$ python -q
>>> import numpy as np
>>> import numpy.linalg as la
>>> np.set_printoptions(precision=1, suppress=True, linewidth=160, sign=" ")
>>> E = np.diag(np.array([2, 1, 2, 1, 0, 2, 1, 0, 0, 0])) + 2 * np.eye(10, k=1) + 2 * np.eye(10, k=-1)
>>> E
array([[ 2.,  2.,  0.,  0.,  0.,  0.,  0.,  0.,  0.,  0.],
       [ 2.,  1.,  2.,  0.,  0.,  0.,  0.,  0.,  0.,  0.],
       [ 0.,  2.,  2.,  2.,  0.,  0.,  0.,  0.,  0.,  0.],
       [ 0.,  0.,  2.,  1.,  2.,  0.,  0.,  0.,  0.,  0.],
       [ 0.,  0.,  0.,  2.,  0.,  2.,  0.,  0.,  0.,  0.],
       [ 0.,  0.,  0.,  0.,  2.,  2.,  2.,  0.,  0.,  0.],
       [ 0.,  0.,  0.,  0.,  0.,  2.,  1.,  2.,  0.,  0.],
       [ 0.,  0.,  0.,  0.,  0.,  0.,  2.,  0.,  2.,  0.],
       [ 0.,  0.,  0.,  0.,  0.,  0.,  0.,  2.,  0.,  2.],
       [ 0.,  0.,  0.,  0.,  0.,  0.,  0.,  0.,  2.,  0.]])
>>> ev, vecs = la.eigh(E)
>>> x0 = np.array([-1, -3, 0, 1, 1, 1, -1, -2, 3, 3])
>>> la.eigvalsh(E[1:, 1:])
array([-3.3, -2.6, -1.3, -0.6,  0.8,  1.8,  3. ,  4.3,  4.9])
>>> x0 @ E @ x0
np.float64(51.0)
>>> np.abs(E).sum(axis=1).max(), np.round(np.abs(ev).max(), 1)
(np.float64(6.0), np.float64(5.0))
>>> round(float(x0 @ E @ x0 / (x0 @ x0)), 1), round(float(ev[0]), 1), round(float(ev[-1]), 1)
(1.4, -3.3, 5.0)
>>> x0 = np.array([1, 3, 0, 2, 2, 1, 1, 1, 2, 2])
>>> y = E @ x0
>>> y
array([  8.,   5.,  10.,   6.,   6.,   8.,   5.,   6.,   6.,   4.])
>>> la.solve(E, 3 * y)
array([ 3.,  9.,  0.,  6.,  6.,  3.,  3.,  3.,  6.,  6.])
>>> la.solve(E, y + E[:, 4])
array([ 1.,  3.,  0.,  2.,  3.,  1.,  1.,  1.,  2.,  2.])
>>> ev, vecs = la.eigvalsh(E)
Traceback (most recent call last):
  File "<python-input-16>", line 1, in <module>
    ev, vecs = la.eigvalsh(E)
    ^^^^^^^^
ValueError: too many values to unpack (expected 2)
>>> ev, vecs = la.eigh(E)
>>> la.svd(E, compute_uv=False)
array([ 5. ,  4.5,  3.3,  3.3,  2.7,  2.6,  1.6,  1.4,  1. ,  0.5])
>>> la.eigvalsh(E @ E)
array([  0.2,   1. ,   2.1,   2.4,   7. ,   7.5,  10.6,  10.7,  20.3,  25.3])
>>> np.round(np.abs(vecs[:, -1]), 1) + 0
array([ 0.3,  0.4,  0.5,  0.4,  0.3,  0.4,  0.2,  0.1,  0.1,  0. ])
>>> (ev > 1e-8).sum(), (ev < -1e-8).sum()
(np.int64(6), np.int64(4))
>>> np.round(vecs.T @ vecs, 1) + 0
array([[ 1.,  0.,  0.,  0.,  0.,  0.,  0.,  0.,  0.,  0.],
       [ 0.,  1.,  0.,  0.,  0.,  0.,  0.,  0.,  0.,  0.],
       [ 0.,  0.,  1.,  0.,  0.,  0.,  0.,  0.,  0.,  0.],
       [ 0.,  0.,  0.,  1.,  0.,  0.,  0.,  0.,  0.,  0.],
       [ 0.,  0.,  0.,  0.,  1.,  0.,  0.,  0.,  0.,  0.],
       [ 0.,  0.,  0.,  0.,  0.,  1.,  0.,  0.,  0.,  0.],
       [ 0.,  0.,  0.,  0.,  0.,  0.,  1.,  0.,  0.,  0.],
       [ 0.,  0.,  0.,  0.,  0.,  0.,  0.,  1.,  0.,  0.],
       [ 0.,  0.,  0.,  0.,  0.,  0.,  0.,  0.,  1.,  0.],
       [ 0.,  0.,  0.,  0.,  0.,  0.,  0.,  0.,  0.,  1.]])
>>> left, sigma, vt = la.svd(E, full_matrices=False)
>>> np.cumsum(sigma ** 2) / np.sum(sigma ** 2)
array([ 0.3,  0.5,  0.6,  0.8,  0.9,  0.9,  1. ,  1. ,  1. ,  1. ])
>>> sigma / sigma[0]
array([ 1. ,  0.9,  0.6,  0.6,  0.5,  0.5,  0.3,  0.3,  0.2,  0.1])
>>> (sigma > 1e-8).sum()
np.int64(10)
>>> M = np.load("case14.npy")
>>> M
array([[-3, -1,  0,  0,  0,  0],
       [ 4,  1,  0,  0,  0,  0],
       [-5,  5,  0,  0,  0,  0],
       [ 0,  0, -3, -1,  0,  0],
       [ 0,  0,  4,  1,  0,  0],
       [ 0,  0, -5,  5,  0,  0],
       [ 0,  0,  0,  0, -3, -1],
       [ 0,  0,  0,  0,  4,  1],
       [ 0,  0,  0,  0, -5,  5]])
>>> x0 = np.array([2, -4, 0, 0, -4, -1])
>>> y = M @ x0
>>> np.round(la.lstsq(M, y)[0], 1) + 0
array([ 2., -4.,  0.,  0., -4., -1.])
>>> y
array([ -2,   4, -30,   0,   0,   0,  13, -17,  15])
>>> rng = np.random.default_rng(3591)
>>> y = y + 0.1 * rng.normal(size=9)
>>> y
array([ -1.9,   3.8, -30.1,  -0.1,  -0.1,  -0.2,  13. , -16.9,  15. ])
>>> b, *_ = la.lstsq(M, y)
>>> np.round(M.T @ (y - M @ b), 1) + 0
array([ 0.,  0.,  0.,  0.,  0.,  0.])
